>>> import numpy as np
>>> np.set_printoptions(precision=2, suppress=True, linewidth=160, sign=" ")
>>> W0 = np.array([[27, -16, 2], [-16, 23, 1], [2, 1, 27]])
>>> W0
array([[ 27, -16,   2],
       [-16,  23,   1],
       [  2,   1,  27]])
>>> rng = np.random.default_rng(429674)
>>> z = rng.permutation(3)
>>> z
array([ 0,  1,  2])
>>> other = W0[z][:, z]
>>> np.trace(other)
np.int64(77)
>>> np.allclose(other, W0)
True
>>> np.sort(np.abs(np.linalg.eigvals(other)))
array([  8.64,  27.18,  41.17])
>>> print(np.diag(other))
[ 27  23  27]
>>> Q, vecs = np.linalg.qr(W0[:, :1])[0], np.linalg.qr(W0[:, 1:])[0]
>>> sig = np.linalg.svd(Q.T @ vecs, compute_uv=False)
>>> round(np.linalg.norm(Q @ Q.T - vecs @ vecs.T, 2), 2)
np.float64(1.0)
>>> (sig > 0.9).sum()
np.int64(1)
>>> other = W0 + rng.integers(-2, 3, (3, 2)) @ rng.integers(-2, 3, (2, 3))
>>> print(other)
[[ 25 -14   2]
 [-17  22   5]
 [  3   0  27]]
>>> np.abs(other - W0).sum(axis=1)
array([ 4,  6,  2])
>>> W1 = np.array([[1, 1, 1, 1, 2], [0, 0, 0, 2, 1], [0, 1, 1, 1, 1]])
>>> b = np.array([0, 1, 2, 3, 1])
>>> act = np.maximum(other @ W1 + b, 0)
>>> (act > 0).mean(axis=0)
array([ 0.67,  0.67,  0.67,  1.  ,  0.67])
>>> act
array([[ 25,  28,  29,   2,  39],
       [  0,   0,   0,  35,   0],
       [  3,  31,  32,  33,  34]])
>>> np.linalg.matrix_rank(act)
np.int64(3)
>>> (act > 0).astype(int)
array([[ 1,  1,  1,  1,  1],
       [ 0,  0,  0,  1,  0],
       [ 1,  1,  1,  1,  1]])
>>> cent = np.array([[3, -3, 2], [-2, 3, 0], [0, 2, -2], [1, 1, 3], [3, -1, 1]])
>>> (act @ cent).round(6).argmax(axis=1)
array([ 0,  2,  1])
>>> W1 @ cent
array([[ 8,  1,  5],
       [ 5,  1,  7],
       [ 2,  5,  2]])
>>> np.linalg.svd(act, compute_uv=False)
array([ 86.07,  40.81,  12.83])
>>> print(np.linalg.matrix_rank(act))
3
>>> act.mean(axis=0)
array([  9.33,  19.67,  20.33,  23.33,  24.33])
>>> act.sum(axis=0)
array([ 28,  59,  61,  70,  73])
>>> np.zeros(3, 5)
Traceback (most recent call last):
  File "<python-input-33>", line 1, in <module>
    np.zeros(3, 5)
    ~~~~~~~~^^^^^^
TypeError: Cannot interpret '5' as a data type
>>> round(np.linalg.norm(act), 2)
np.float64(96.12)
>>> cent = np.array([[2, 9, 2, 8, 4, 9],
...     [1, 5, 4, 1, 9, 5],
...     [8, 9, 5, 2, 1, 3],
...     [7, 9, 2, 5, 2, 1]])
>>> F = rng.normal(size=(31, 4)) @ cent + np.array([0, 0, 2, -9, 2, 2])
>>> F
array([[  8.71,  14.14,   2.87,   2.7 ,   2.58,   6.46],
       [-11.8 , -14.42,  -1.72, -17.77,   8.4 ,  -3.91],
       [ 12.7 ,  11.33,   9.93,  -9.86,   4.88,   2.04],
       [ -4.96, -16.57,  -9.09, -14.98, -15.93, -15.16],
       [ -9.3 ,  -5.36,  -1.69,  -6.67,   1.94,   7.32],
       [  0.49,  -7.85,  -8.07,  -7.98, -17.02, -11.29],
       [ -2.64,   9.79,   5.27,   0.83,  13.49,  18.1 ],
       [ -4.32,   0.72,  -4.73,   0.38,   2.12,   3.29],
       [ 10.02,  12.82,   9.19,  -6.35,   9.83,   5.62],
       [ -6.37, -11.79,  -4.26, -12.96,  -9.34,  -4.02],
       [-19.07, -22.32,  -3.28, -21.33,   5.15,  -1.8 ],
       [-10.92, -25.31,  -4.75, -26.06, -15.19, -12.07],
       [-11.8 , -13.61,  -5.32, -12.12,  -1.29,  -1.91],
       [  9.49,   7.31,   4.83,  -7.97,   0.5 ,  -1.15],
       [-17.79, -21.14,  -7.67, -15.82,  -1.95,  -3.77],
       [-15.25, -22.59,  -2.66, -23.23,  -4.  ,  -3.81],
       [ -5.61,   4.81,   3.06,  -1.46,  11.39,  15.2 ],
       [ 14.42,  19.56,   9.24,   0.38,   3.93,   9.98],
       [  5.91,   6.43,   5.12,  -8.  ,   6.83,   1.24],
       [ -9.44, -13.04,   2.08, -19.46,   0.77,   1.73],
       [  7.93,  -0.39,  -4.61,  -6.39, -15.58, -11.33],
       [  9.71,  10.59,   3.49,  -1.7 ,  -5.91,   4.68],
       [  0.37,  13.77,   7.81,   0.95,  19.01,  18.22],
       [  0.53,   4.33,   4.85,  -6.88,   6.63,   7.82],
       [-10.97, -25.45,  -4.87, -27.  ,  -9.75, -15.  ],
       [  3.05,   9.54,  13.08, -11.39,  23.25,  11.25],
       [  5.6 ,  16.82,   9.94,   0.15,  15.94,  16.86],
       [ 14.93,  25.93,  11.76,   5.07,  10.8 ,  17.2 ],
       [-13.06, -10.02,   0.55, -13.16,   8.64,   6.81],
       [-18.54, -21.99,  -6.54, -17.65,  -0.26,  -3.2 ],
       [-14.15, -20.55,  -4.78, -20.31,   0.61,  -7.6 ]])
>>> # rank 5
>>> rank = np.linalg.matrix_rank(F)
>>> print(rank)
5
>>> ns = np.linalg.svd(F)[2][rank:].T
>>> print([int(np.linalg.matrix_rank(np.delete(F, i, axis=0))) for i in range(31)])
[5, 5, 5, 5, 5, 5, 5, 5, 5, 5, 5, 5, 5, 5, 5, 5, 5, 5, 5, 5, 5, 5, 5, 5, 5, 5, 5, 5, 5, 5, 5]
>>> np.linalg.matrix_rank(F.T @ F), np.linalg.matrix_rank(F @ F.T)
(np.int64(5), np.int64(5))
